In [1]: import numpy as np

In [2]: from numpy import linalg as LA

In [3]: np.set_printoptions(precision=1, suppress=True, linewidth=100, legacy="1.25")

In [4]: F = np.array([[2, -1, 2, 0, -1, 0], [2, -1, 2, 0, -1, 0], [1, -2, 2, 2, 2, -2]])

In [5]: print(F)
[[ 2 -1  2  0 -1  0]
 [ 2 -1  2  0 -1  0]
 [ 1 -2  2  2  2 -2]]

In [6]: # looks like rank 2

In [7]: r = LA.matrix_rank(F)

In [8]: print(r)
2

In [9]: null = LA.svd(F)[2][r:].T

In [10]: print([int(LA.matrix_rank(np.delete(F, i, axis=0))) for i in range(3)])
[2, 2, 1]

In [11]: print([int(LA.matrix_rank(F[:i])) for i in range(1, len(F) + 1)])
[1, 1, 2]

In [12]: M2 = F / LA.norm(F, axis=1, keepdims=True)

In [13]: cov = M2 @ M2.T

In [14]: print(cov[0])
[1.  1.  0.4]

In [15]: E = np.load("a.npy")

In [16]: print(E)
[[ 4.9  3.5 -5.1 -2. ]
 [ 2.2  1.8 -1.9 -0.8]
 [ 0.9  1.5 -1.8 -0.8]
 [ 1.   1.4 -0.8 -1. ]
 [-1.8 -1.4  1.3  0.7]
 [ 4.6  3.5 -4.6 -2.7]
 [ 1.6  1.4 -1.8 -0.3]
 [ 1.8  1.4 -1.6 -0.6]
 [-6.2 -5.1  6.2  3.3]
 [-1.6 -1.5  2.2  1.1]
 [-3.3 -3.   3.7  1.8]
 [-7.7 -5.8  7.7  3.7]
 [ 4.3  3.4 -4.5 -2.2]
 [ 0.  -0.3  0.6 -0.1]
 [ 3.7  2.6 -3.9 -1.8]
 [-3.1 -2.   2.7  2.1]
 [-0.5 -0.7  0.8  0.6]
 [-2.1 -1.4  1.3  1. ]]

In [17]: print(np.abs(LA.svd(E)[2][-1]))
[0.1 0.8 0.4 0.4]

In [18]: print(round(np.log10(LA.cond(E))))
1

In [19]: print(LA.cond(E) > 100)
False

In [20]: print(LA.matrix_rank(E, rtol=0.1))
1

In [21]: print([round(float(x), 1) for x in LA.svd(E, compute_uv=False)[:3]])
[25.1, 1.4, 1.2]

In [22]: lab = E[:, 0] > np.median(E[:, 0])

In [23]: u = E[lab].mean(axis=0) - E[~lab].mean(axis=0)

In [24]: print(lab.astype(int))
[1 1 1 1 0 1 1 1 0 0 0 0 1 0 1 0 0 0]

In [25]: J = np.load("sample11.npy")

In [26]: print(J)
[[ 1  0  0]
 [ 0  1  0]
 [-2  3  1]]

In [27]: # triangular

In [28]: M2 = J / np.sqrt((J ** 2).mean(axis=1, keepdims=True))

In [29]: print(LA.matrix_rank(M2) == LA.matrix_rank(J))
True

In [30]: print(LA.matrix_rank(J - J.mean(axis=1, keepdims=True)))
2

In [31]: O = J.astype(float).copy()

In [32]: for j in range(3):
    ...:     O[:, j] -= O[:, :j] @ (O[:, :j].T @ O[:, j])
    ...:     O[:, j] /= LA.norm(O[:, j])
    ...: 

In [33]: print(np.round(O.T @ J, 1) + 0)
[[ 2.2 -2.7 -0.9]
 [ 0.   1.7  0.4]
 [ 0.   0.   0.3]]

In [34]: print(O)
[[ 0.4  0.7  0.5]
 [ 0.   0.6 -0.8]
 [-0.9  0.4  0.3]]

In [35]: feats = np.array([[17, 5, 20, 20], [5, 18, 20, 12], [20, 20, 41, 35], [20, 12, 35, 33]])

In [36]: # rank 3

In [37]: w, evecs = LA.eigh(feats)

In [38]: print(round(w.sum(), 1), np.trace(feats))
109.0 109

In [39]: print(np.round(evecs.T @ evecs, 1) + 0)
[[1. 0. 0. 0.]
 [0. 1. 0. 0.]
 [0. 0. 1. 0.]
 [0. 0. 0. 1.]]

In [40]: print((w > 1e-8).sum(), (w < -1e-8).sum())
3 0

In [41]: W0 = np.loadtxt("mat.csv", delimiter=",")

In [42]: print(W0)
[[0. 0. 0.]
 [5. 0. 1.]
 [0. 0. 0.]
 [5. 0. 1.]]

In [43]: print(LA.lstsq(W0[:-1].T, W0[-1])[2])
1

In [44]: LA.inv(W0)
LinAlgError: Last 2 dimensions of the array must be square


In [45]: print(np.round(np.trace(LA.pinv(W0) @ W0), 1))
1.0

In [46]: r = LA.matrix_rank(W0)

In [47]: print(r)
1

In [48]: null = LA.svd(W0)[2][r:].T

In [49]: print([int(LA.matrix_rank(W0[:, :j + 1])) for j in range(3)])
[1, 1, 1]

In [50]: print(LA.matrix_rank(W0.T @ W0), LA.matrix_rank(W0 @ W0.T))
1 1

In [51]: left, sv, Vt = LA.svd(W0)

In [52]: print(np.argmax(sv[:-1] / (sv[1:] + 1e-6)) + 1)
1

In [53]: M2 = left[:, :1] @ np.diag(sv[:1]) @ Vt[:1]

In [54]: print(round(np.abs(W0 - M2).max(), 1))
0.0

In [55]: M2 = np.array([[5, -4, 7, -5, 9],
    ...:     [-3, 2, 1, 1, 9],
    ...:     [6, 3, -7, -8, 7],
    ...:     [-3, 1, 4, -8, -9],
    ...:     [1, -7, 2, 4, 4]])

In [56]: M2[-1] = M2[0]

In [57]: A = M2 + 0.1 * np.eye(5)

In [58]: print(A)
[[ 5.1 -4.   7.  -5.   9. ]
 [-3.   2.1  1.   1.   9. ]
 [ 6.   3.  -6.9 -8.   7. ]
 [-3.   1.   4.  -7.9 -9. ]
 [ 5.  -4.   7.  -5.   9.1]]

In [59]: left, sv, Vt = LA.svd(A)

In [60]: print(sv.round(1) + 0)
[22.  13.8 12.3  6.6  0. ]

In [61]: M2 = left[:, :4] @ np.diag(sv[:4]) @ Vt[:4]

In [62]: print(M2)
[[ 5.1 -4.   7.  -5.   9. ]
 [-3.   2.1  1.   1.   9. ]
 [ 6.   3.  -6.9 -8.   7. ]
 [-3.   1.   4.  -7.9 -9. ]
 [ 5.  -4.   7.  -5.   9.1]]

In [63]: print(LA.matrix_rank(A, rtol=0.05))
4

In [64]: print(LA.matrix_rank(M2))
4

In [65]: print(np.round(LA.norm(A - M2) / LA.norm(A), 1))
0.0

In [66]: print(round(np.abs(A - M2).max(), 1))
0.0
